$ python -q
>>> import numpy as np
>>> from numpy import linalg as LA
>>> np.set_printoptions(precision=2, suppress=True, linewidth=120)
>>> J = np.array([[-9, 9, -9, 9, -9, 9],
...     [-2, 6, -2, 6, -2, 6],
...     [7, 3, 7, 3, 7, 3],
...     [-9, 9, -9, 9, -9, 9],
...     [-2, 6, -2, 6, -2, 6],
...     [7, 3, 7, 3, 7, 3]])
>>> # columns 0 and 2 are equal
>>> print(np.unique(J.round(6), axis=0).shape)
(3, 6)
>>> try:
...     LA.inv(J)
... except LA.LinAlgError as e:
...     print(e)
... 
Singular matrix
>>> print(np.abs(np.diag(LA.qr(J)[1])) > 1e-9)
[ True  True False False False False]
>>> print(J @ LA.pinv(J) @ J)
[[-9.  9. -9.  9. -9.  9.]
 [-2.  6. -2.  6. -2.  6.]
 [ 7.  3.  7.  3.  7.  3.]
 [-9.  9. -9.  9. -9.  9.]
 [-2.  6. -2.  6. -2.  6.]
 [ 7.  3.  7.  3.  7.  3.]]
>>> print(LA.lstsq(J[:-1].T, J[-1])[2])
2
>>> r0, g = J[5], J[4]
>>> print(r0 @ g)
12
>>> p = (r0 @ g) / (r0 @ r0) * r0
>>> print((g - p) @ r0)
0.0
>>> print(round(LA.norm(r0 + g) ** 2 + LA.norm(r0 - g) ** 2, 2))
588.0
>>> print(np.round(np.sort(np.abs(LA.eigvals(J))), 2) + 0)
[ 0.  0.  0.  0.  0. 14.]
>>> print(np.trace(J))
14
>>> LA.determinant(J)
Traceback (most recent call last):
  File "<python-input-17>", line 1, in <module>
    LA.determinant(J)
    ^^^^^^^^^^^^^^
AttributeError: module 'numpy.linalg' has no attribute 'determinant'
>>> print((J - J.T) / 2)
[[ 0.   5.5 -8.   9.  -3.5  1. ]
 [-5.5  0.  -2.5 -1.5 -4.   1.5]
 [ 8.   2.5  0.   6.   4.5 -2. ]
 [-9.   1.5 -6.   0.  -7.5  3. ]
 [ 3.5  4.  -4.5  7.5  0.  -0.5]
 [-1.  -1.5  2.  -3.   0.5  0. ]]
>>> rng = np.random.default_rng(577)
>>> M2 = J + rng.integers(-2, 3, (6, 2)) @ rng.integers(-2, 3, (2, 6))
>>> print(M2)
[[-11   8 -11   8  -8   8]
 [  3  10   2   7  -3   9]
 [  7   6   5   0  10   4]
 [ -7   7  -5  13 -13   9]
 [ -3   4  -2   7  -3   5]
 [  8   5   7   2   8   4]]
>>> print(np.abs(M2 - J).sum(axis=1))
[ 8 18 12 16  6  6]
>>> print(LA.matrix_rank(M2 - J, tol=1e-8))
2
>>> print(np.round(LA.svd(M2 - J, compute_uv=False), 2) + 0)
[10.44  8.67  0.    0.    0.    0.  ]
>>> print([round(float(x), 2) for x in LA.svd(J, compute_uv=False)[:3]])
[34.82, 18.64, 0.0]
>>> A = np.array([[-1.0, -3.0, 4.0, -3.0],
...     [-8.0, -3.0, 8.0, -6.0],
...     [-2.0, -3.0, 5.0, -3.0],
...     [6.0, 3.0, -6.0, 6.0]])
>>> print(A.reshape(-1, 2))
[[-1. -3.]
 [ 4. -3.]
 [-8. -3.]
 [ 8. -6.]
 [-2. -3.]
 [ 5. -3.]
 [ 6.  3.]
 [-6.  6.]]
>>> print(A.ravel(order="F"))
[-1. -8. -2.  6. -3. -3. -3.  3.  4.  8.  5. -6. -3. -6. -3.  6.]
>>> t3 = A.reshape(4, 2, -1)
>>> print(np.swapaxes(t3, 1, 2)[2])
[[-2.  5.]
 [-3. -3.]]
>>> print(np.einsum("ihd,ihd->ih", t3, t3))
[[ 10.  25.]
 [ 73. 100.]
 [ 13.  34.]
 [ 45.  72.]]
>>> print(t3[:, 0])
[[-1. -3.]
 [-8. -3.]
 [-2. -3.]
 [ 6.  3.]]
>>> print(t3.shape)
(4, 2, 2)
>>> print(np.einsum("ihd,jhd->hij", t3, t3).shape)
(2, 4, 4)
>>> mat = np.loadtxt("run12.csv", delimiter=",")
>>> print(mat)
[[ 0.58 -0.23 -0.51 -0.05 -0.42 -0.42]
 [-0.23  0.87 -0.28 -0.03 -0.23 -0.23]
 [-0.51 -0.28  0.38 -0.06 -0.51 -0.51]
 [-0.05 -0.03 -0.06  0.99 -0.05 -0.05]
 [-0.42 -0.23 -0.51 -0.05  0.58 -0.42]
 [-0.42 -0.23 -0.51 -0.05 -0.42  0.58]]
>>> # keeps lengths
>>> r0, g = mat[5], mat[4]
>>> print(np.round(r0 @ g, 2))
0.0
>>> p = (r0 @ g) / (r0 @ r0) * r0
>>> print(LA.matrix_rank(np.outer(r0, g)))
1
>>> print(round((g - p) @ r0, 2))
0.0
>>> print(p.round(2) + 0)
[0. 0. 0. 0. 0. 0.]
>>> print(np.all(LA.eigvalsh(mat) > 0))
False
>>> vec = np.array([2, 4, 2, 0, 5, 8])
>>> print(np.round(LA.norm(vec), 2), round(float(LA.norm(mat @ vec)), 2))
10.63 10.63
>>> print(np.round(LA.det(mat), 2))
-1.0
>>> print([p for p in range(1, 25) if np.allclose(LA.matrix_power(mat, p), np.eye(6))])
[2, 4, 6, 8, 10, 12, 14, 16, 18, 20, 22, 24]
>>> K = np.eye(9, dtype=int)[rng.permutation(9)]
>>> print(K)
[[0 0 1 0 0 0 0 0 0]
 [0 0 0 1 0 0 0 0 0]
 [0 0 0 0 0 0 1 0 0]
 [0 0 0 0 0 0 0 1 0]
 [0 0 0 0 1 0 0 0 0]
 [0 1 0 0 0 0 0 0 0]
 [1 0 0 0 0 0 0 0 0]
 [0 0 0 0 0 1 0 0 0]
 [0 0 0 0 0 0 0 0 1]]
>>> print(K.T @ K)
[[1 0 0 0 0 0 0 0 0]
 [0 1 0 0 0 0 0 0 0]
 [0 0 1 0 0 0 0 0 0]
 [0 0 0 1 0 0 0 0 0]
 [0 0 0 0 1 0 0 0 0]
 [0 0 0 0 0 1 0 0 0]
 [0 0 0 0 0 0 1 0 0]
 [0 0 0 0 0 0 0 1 0]
 [0 0 0 0 0 0 0 0 1]]
>>> print(K[:, 2] @ K[:, 4])
0
>>> print(LA.norm(K, axis=0))
[1. 1. 1. 1. 1. 1. 1. 1. 1.]
>>> lab = rng.permutation(9)
>>> print(lab)
[8 1 6 3 4 0 5 2 7]
>>> M2 = K[lab][:, lab]
>>> print(round(LA.det(M2), 2), round(LA.det(K[lab]), 2))
-1.0 1.0
>>> print(np.allclose(M2, K))
False
>>> print(np.diag(M2))
[1 0 0 0 1 0 0 0 0]
>>> print(M2)
[[1 0 0 0 0 0 0 0 0]
 [0 0 0 1 0 0 0 0 0]
 [0 0 0 0 0 1 0 0 0]
 [0 0 0 0 0 0 0 0 1]
 [0 0 0 0 1 0 0 0 0]
 [0 0 0 0 0 0 0 1 0]
 [0 1 0 0 0 0 0 0 0]
 [0 0 1 0 0 0 0 0 0]
 [0 0 0 0 0 0 1 0 0]]
>>> print(np.sort(np.abs(LA.eigvals(M2))))
[1. 1. 1. 1. 1. 1. 1. 1. 1.]
>>> U, sigma, Vh = LA.svd(J)
>>> vecs = Vh[:(sigma > 1e-8).sum()]
>>> vec = J[0] + 4 * J[2] + rng.integers(2) * np.eye(6)[1]
>>> print(vec)
[19. 22. 19. 21. 19. 21.]
>>> print(np.round(vecs.T @ vecs, 2) + 0)
[[0.33 0.   0.33 0.   0.33 0.  ]
 [0.   0.33 0.   0.33 0.   0.33]
 [0.33 0.   0.33 0.   0.33 0.  ]
 [0.   0.33 0.   0.33 0.   0.33]
 [0.33 0.   0.33 0.   0.33 0.  ]
 [0.   0.33 0.   0.33 0.   0.33]]
>>> print(np.diag(vecs.T @ vecs))
[0.33 0.33 0.33 0.33 0.33 0.33]
>>> print(round(float(LA.norm(vec - vecs.T @ vecs @ vec)), 2))
0.82
>>> print(LA.matrix_rank(np.vstack([J, vec])))
3
>>> vec = np.array([3, 2, 1, 3, 3, 1, 0, 2, 2])
>>> print(round(LA.det(K), 2))
-1.0
>>> print(9 - LA.matrix_rank(K - np.eye(9), tol=1e-8))
4
>>> print(np.sort(np.abs(np.degrees(np.angle(LA.eigvals(K))))))
[  0.   0.   0.   0.  90.  90. 120. 120. 180.]
>>> print([p for p in range(1, 25) if np.allclose(LA.matrix_power(K, p), np.eye(9))])
[12, 24]
